>>> import numpy as np
>>> from numpy import linalg as LA
>>> np.set_printoptions(precision=2, suppress=True, linewidth=160, legacy="1.25")
>>> def rnd(a):
...     return np.round(a, 2) + 0
... 
>>> J = np.load("block6.npy")
>>> rnd(J)
array([[-0.13,  0.14, -0.68,  0.05, -0.56,  0.3 ,  0.08,  0.29],
       [ 0.85, -0.4 , -0.2 ,  0.11,  0.05, -0.05, -0.04,  0.25],
       [ 0.  ,  0.4 ,  0.  ,  0.  ,  0.15, -0.12, -0.77,  0.45],
       [-0.13, -0.26, -0.49, -0.15,  0.52,  0.39, -0.3 , -0.37],
       [ 0.2 , -0.01,  0.18, -0.89, -0.29,  0.2 , -0.12, -0.06],
       [-0.2 , -0.04, -0.11, -0.34,  0.49, -0.08,  0.45,  0.62],
       [-0.33, -0.65,  0.36,  0.15, -0.17,  0.36, -0.22,  0.34],
       [ 0.26,  0.42,  0.28,  0.19,  0.19,  0.75,  0.18,  0.08]])
>>> # columns are unit length and at right angles
>>> vec = np.array([3, 0, 0, 1, 1, 5, 4, 0])
>>> rnd(LA.norm(vec)), rnd(LA.norm(J @ vec))
(7.21, 7.21)
>>> 8 - LA.matrix_rank(J - np.eye(8), tol=1e-8)
1
>>> rnd(np.sort(np.abs(np.degrees(np.angle(LA.eigvals(J))))))
array([  0.  ,  60.64,  60.64, 100.7 , 100.7 , 153.93, 153.93, 180.  ])
>>> rnd(LA.det(J))
-1.0
>>> [p for p in range(1, 25) if np.allclose(LA.matrix_power(J, p), np.eye(8))]
[]
>>> vec = np.array([3, 1, 5, 2, 0, 3, 5, 1])
>>> rhs = J @ vec
>>> coef, lr = np.zeros(8), 1 / LA.norm(J, 2) ** 2
>>> for i in range(12):
...     coef -= lr * J.T @ (J @ coef - rhs)
...     if i % 2 == 0: print(i, round(LA.norm(J @ coef - rhs), 2))
... 
0 0.0
2 0.0
4 0.0
6 0.0
8 0.0
10 0.0
>>> rnd(LA.cond(J))
1.0
>>> feats = np.load("sample4.npy")
>>> feats
array([[-38. ,   1.6,  -1.1],
       [  4. ,  -0.8,  -0.6],
       [ 10. ,  -0.6,  -0.2],
       [-10. ,   1. ,   0.4],
       [ -8. ,  -1.4,   0.9],
       [ 24. ,  -0.1,   0.8],
       [  0. ,   0.2,   0.5]])
>>> # column 0 dominates
>>> rnd(feats[6] @ feats[4])
0.17
>>> LA.norm(feats, axis=1).argmax()
0
>>> rnd(LA.norm(feats, 1)), rnd(LA.norm(feats, np.inf))
(94.0, 40.7)
>>> rnd(LA.norm(feats, "nuc"))
51.67
>>> M = np.load("mat.npy")
>>> M
array([[ 2,  3, -2,  0,  2,  2,  0,  2],
       [ 0,  2,  1,  0,  2, -3,  0,  0],
       [ 0,  0, -1, -3, -1,  3,  2, -3],
       [ 0,  0,  0,  2, -1, -2, -3, -1],
       [ 0,  0,  0,  0,  2, -1,  1,  3],
       [ 0,  0,  0,  0,  0, -1,  0,  3],
       [ 0,  0,  0,  0,  0,  0, -1,  3],
       [ 0,  0,  0,  0,  0,  0,  0,  0]])
>>> # triangular: eigenvalues sit on the diagonal
>>> rank = LA.matrix_rank(M)
>>> rank
7
>>> ns = LA.svd(M)[2][rank:].T
>>> rnd(M @ ns)
array([[0.],
       [0.],
       [0.],
       [0.],
       [0.],
       [0.],
       [0.],
       [0.]])
>>> [int(LA.matrix_rank(M[:, :j + 1])) for j in range(8)]
[1, 2, 3, 4, 5, 6, 7, 7]
>>> rnd(LA.norm(M, 2) / LA.norm(M))
0.66
>>> np.argsort(-LA.norm(M, axis=0).round(6), kind="stable")[:3]
array([7, 5, 6])
>>> LA.cond(M) > 100
True
>>> LA.matrix_rank(M, rtol=0.1)
5
>>> M2 = J / np.sqrt((J ** 2).mean(axis=1, keepdims=True))
>>> LA.matrix_rank(J - J.mean(axis=1, keepdims=True))
7
>>> rnd(M2[4])
array([ 0.55, -0.03,  0.52, -2.51, -0.82,  0.56, -0.35, -0.16])
>>> mat = np.loadtxt("data.csv", delimiter=",")
>>> mat
array([[  1.09,   1.06,  -1.79,  -1.96,   0.87],
       [  0.74,   0.71,  -1.54,  -1.48,   0.69],
       [ -0.19,  -0.31,   0.3 ,   0.33,  -0.23],
       [  5.46,   5.46,  -8.79,  -9.2 ,   3.73],
       [ -3.81,  -3.72,   6.44,   6.34,  -2.64],
       [  3.36,   3.54,  -5.79,  -5.91,   2.45],
       [  6.76,   6.45, -10.97, -11.01,   4.53],
       [  1.42,   1.22,  -2.2 ,  -2.34,   0.91],
       [ -4.09,  -4.02,   6.57,   6.77,  -2.85],
       [  5.49,   5.47,  -9.28,  -9.16,   3.62],
       [  6.07,   6.  , -10.01, -10.  ,   4.  ],
       [  3.02,   3.13,  -5.23,  -5.05,   2.23],
       [  3.54,   3.45,  -6.  ,  -5.97,   2.36],
       [  1.33,   1.43,  -2.29,  -2.21,   0.93],
       [  2.49,   2.76,  -4.46,  -4.31,   1.72]])
>>> M2 = np.c_[feats[:, :1] @ np.array([[3]]), np.array([-3, 4, 2, 5, -5, -5, -1])]
>>> M2
array([[-114.,   -3.],
       [  12.,    4.],
       [  30.,    2.],
       [ -30.,    5.],
       [ -24.,   -5.],
       [  72.,   -5.],
       [   0.,   -1.]])
>>> LA.matrix_rank(M2)
2
>>> rnd(LA.norm(LA.qr(feats)[0].T @ M2, axis=0) ** 2 / ((M2 ** 2).sum(axis=0) + 1e-12))
array([1.  , 0.19])
>>> LA.matrix_rank(np.c_[feats, M2])
4
>>> rnd(LA.norm(M2 - feats @ LA.lstsq(feats, M2)[0], axis=0))
array([0.  , 9.24])
>>> P = mat @ LA.solve(mat.T @ mat, mat.T)
>>> rnd(LA.eigvalsh(P))
array([0., 0., 0., 0., 0., 0., 0., 0., 0., 0., 1., 1., 1., 1., 1.])
>>> rnd(np.trace(P))
5.0
>>> K = np.load("run7.npy")
>>> K
array([[5., 1., 1.],
       [1., 5., 1.],
       [1., 1., 5.]])
>>> # symmetric
>>> ev, evecs = LA.eig(K)
>>> rnd(np.sort(LA.eigvals(K.T)))
array([4., 4., 7.])
>>> rnd(K @ evecs[:, 0] - ev[0] * evecs[:, 0])
array([0., 0., 0.])
>>> rnd(np.sort(LA.eigvals(LA.inv(K))))
array([0.14, 0.25, 0.25])
>>> data = np.load("a.npy")
>>> data
array([[ 1.1,  2. , -3. ],
       [ 1. ,  0.1, -1. ],
       [ 1. ,  2. , -2.9]])
>>> [round(float(x), 2) for x in LA.svd(data, compute_uv=False)[:3]]
[5.38, 0.84, 0.0]
>>> LA.cond(data) > 100
True
>>> E = np.loadtxt("dump.csv", delimiter=",")
>>> E
array([[  1.6,  -1.6,  -1.4,  -0.1,  -0.4,   1.1,  -0.6],
       [  0.5,   1.1,   0. ,   0.4,  -1.1,   0.1,  -0.4],
       [  1.5,  -1.4,  -0.3,  -0.4,  -0.2,   0. ,   1.2],
       [ -2.3,   1.2,  -0.3,  -0.7,  -0.2,   0.8,  -0.4],
       [ -0.9,  -0.8,   1.1,  -0.5,   0.6,   0.8,  -0.3],
       [  0.3,  -1.1,  -1. ,   0.2,   0.1,  -1.5,  -1.1],
       [  1. ,   2.1,   0. ,   0.4,   0.2,  -0.3,  -0.1],
       [ -1.3,  -0.1,  -0.2,   0.6,  -0.1,   0.8,  -0.7],
       [  0.6,   0.9,  -2.2,   0.3,   0. ,  -1.2,  -0.5],
       [-70. ,  -2. , -12. , -44. ,  22. ,   0. , -14. ],
       [ -1.1,   0.7,   0.9,   0.5,  -0.4,   0.4,   2.1],
       [  1.3,   0.5,   2.2,   0.7,  -1.5,  -1.9,   0.2],
       [  0.9,  -0.4,   1.2,   1.6,  -0.8,   2. ,   0.6],
       [ -0.1,   0.5,   0.3,  -1.6,   0.2,   1. ,  -1.5],
       [ -0.5,   0.5,  -0.1,  -1.2,   2. ,   1.4,   1.1],
       [ -0.4,  -0.2,   1.1,   1.4,   0.1,  -0.9,   0.3],
       [  0.1,  -0.1,   1.6,  -0.4,   0.3,   0.7,   1.1],
       [ -2.1,  -2.3,  -0.9,  -1.3,  -1.9,   1.3,   0.8],
       [ -0.5,   1.3,   0.2,   1.5,   1.1,   0.5,   0.3],
       [  0.2,   1.6,   0. ,  -1.7,   0.3,   0.2,   0. ],
       [  0. ,  -0.2,  -0.1,   1.1,  -2. ,  -0.8,   0.9],
       [ -0.8,   0.3,   1.3,  -0.3,  -1.7,   2.9,   0. ],
       [ -0.8,  -1.2,   1.1,  -0.2,   1.1,   2. ,   0.3],
       [ -0.8,   0.6,  -0.3,  -0.7,   0.6,   0.7,   1.4],
       [ -0.1,   1. ,   0. ,  -0.3,   1.9,   0.5,  -0.1]])
>>> Xc = E - E.mean(axis=1)
Traceback (most recent call last):
  File "<python-input-64>", line 1, in <module>
    Xc = E - E.mean(axis=1)
         ~~^~~~~~~~~~~~~~~~
ValueError: operands could not be broadcast together with shapes (25,7) (25,) 
>>> Xc = E - E.mean(axis=0)
>>> left, sigma, Vh = LA.svd(Xc, full_matrices=False)
>>> rnd(np.abs(Vh[-1]))
array([0.28, 0.14, 0.12, 0.76, 0.25, 0.19, 0.46])
>>> rnd(Xc.mean(axis=0))
array([0., 0., 0., 0., 0., 0., 0.])
>>> np.abs(Vh[0]).argmax()
0
>>> LA.matrix_rank(Xc)
7
>>> (np.sign(left[:, 0]) == np.sign(left[0, 0])).astype(int)
array([1, 1, 1, 1, 1, 1, 1, 1, 1, 0, 1, 1, 1, 1, 1, 1, 1, 1, 1, 1, 1, 1, 1, 1, 1])
>>> rnd((sigma ** 2).sum() ** 2 / (sigma ** 4).sum())
1.04
>>> C2 = np.cov(E, rowvar=False)
>>> rnd(LA.eigvalsh(C2)[::-1])
array([307.4 ,   1.63,   1.33,   1.03,   0.69,   0.55,   0.51])
>>> np.median(E, axis=0)
array([-0.1,  0.3,  0. , -0.2,  0.1,  0.5,  0. ])
>>> C2.shape
(7, 7)
>>> np.argsort(-E.std(axis=0).round(6), kind="stable")
array([0, 3, 4, 6, 2, 1, 5])
>>> rnd(E.std(axis=0))
array([13.72,  1.13,  2.57,  8.66,  4.44,  1.1 ,  2.9 ])
>>> rnd(np.corrcoef(E.T))
array([[ 1.  ,  0.37,  0.92,  0.99, -0.97,  0.05,  0.96],
       [ 0.37,  1.  ,  0.37,  0.37, -0.3 , -0.14,  0.33],
       [ 0.92,  0.37,  1.  ,  0.93, -0.91,  0.14,  0.92],
       [ 0.99,  0.37,  0.93,  1.  , -0.97,  0.05,  0.96],
       [-0.97, -0.3 , -0.91, -0.97,  1.  , -0.05, -0.94],
       [ 0.05, -0.14,  0.14,  0.05, -0.05,  1.  ,  0.11],
       [ 0.96,  0.33,  0.92,  0.96, -0.94,  0.11,  1.  ]])
>>> rnd(np.corrcoef(E[:, 2], E[:, 5])[0, 1])
0.14
>>> np.argsort(-LA.norm(E, axis=0).round(6), kind="stable")[:3]
array([0, 3, 4])
>>> round(np.log10(LA.cond(E)))
1
>>> rnd(np.abs(LA.svd(E)[2][-1]))
array([0.3 , 0.11, 0.17, 0.78, 0.23, 0.22, 0.41])
>>> M2 = np.c_[E[:, :3] @ np.array([[-3, 3, -2], [-2, -2, 1], [-3, 1, 0]]), np.array([1, 1, 1, 1, 1, 0, 1, 0, 2, 2, 0, 1, 1, 0, 2, 1, 1, 2, 2, 2, 2, 0, 1, 1, 2])]
>>> rnd(M2)
array([[   2.6,    6.6,   -4.8,    1. ],
       [  -3.7,   -0.7,    0.1,    1. ],
       [  -0.8,    7. ,   -4.4,    1. ],
       [   5.4,   -9.6,    5.8,    1. ],
       [   1. ,    0. ,    1. ,    1. ],
       [   4.3,    2.1,   -1.7,    0. ],
       [  -7.2,   -1.2,    0.1,    1. ],
       [   4.7,   -3.9,    2.5,    0. ],
       [   3. ,   -2.2,   -0.3,    2. ],
       [ 250. , -218. ,  138. ,    2. ],
       [  -0.8,   -3.8,    2.9,    0. ],
       [ -11.5,    5.1,   -2.1,    1. ],
       [  -5.5,    4.7,   -2.2,    1. ],
       [  -1.6,   -1. ,    0.7,    0. ],
       [   0.8,   -2.6,    1.5,    2. ],
       [  -1.7,    0.3,    0.6,    1. ],
       [  -4.9,    2.1,   -0.3,    1. ],
       [  13.6,   -2.6,    1.9,    2. ],
       [  -1.7,   -3.9,    2.3,    2. ],
       [  -3.8,   -2.6,    1.2,    2. ],
       [   0.7,    0.3,   -0.2,    2. ],
       [  -2.1,   -1.7,    1.9,    0. ],
       [   1.5,    1.1,    0.4,    1. ],
       [   2.1,   -3.9,    2.2,    1. ],
       [  -1.7,   -2.3,    1.2,    2. ]])
>>> rnd(LA.norm(LA.qr(E)[0].T @ M2, axis=0) ** 2 / ((M2 ** 2).sum(axis=0) + 1e-12))
array([1.  , 1.  , 1.  , 0.27])
>>> LA.matrix_rank(np.c_[E, M2])
8
>>> rnd(LA.lstsq(E, M2[:, 0])[0])
array([-3., -2., -3.,  0.,  0.,  0.,  0.])
>>> LA.matrix_rank(M2)
4
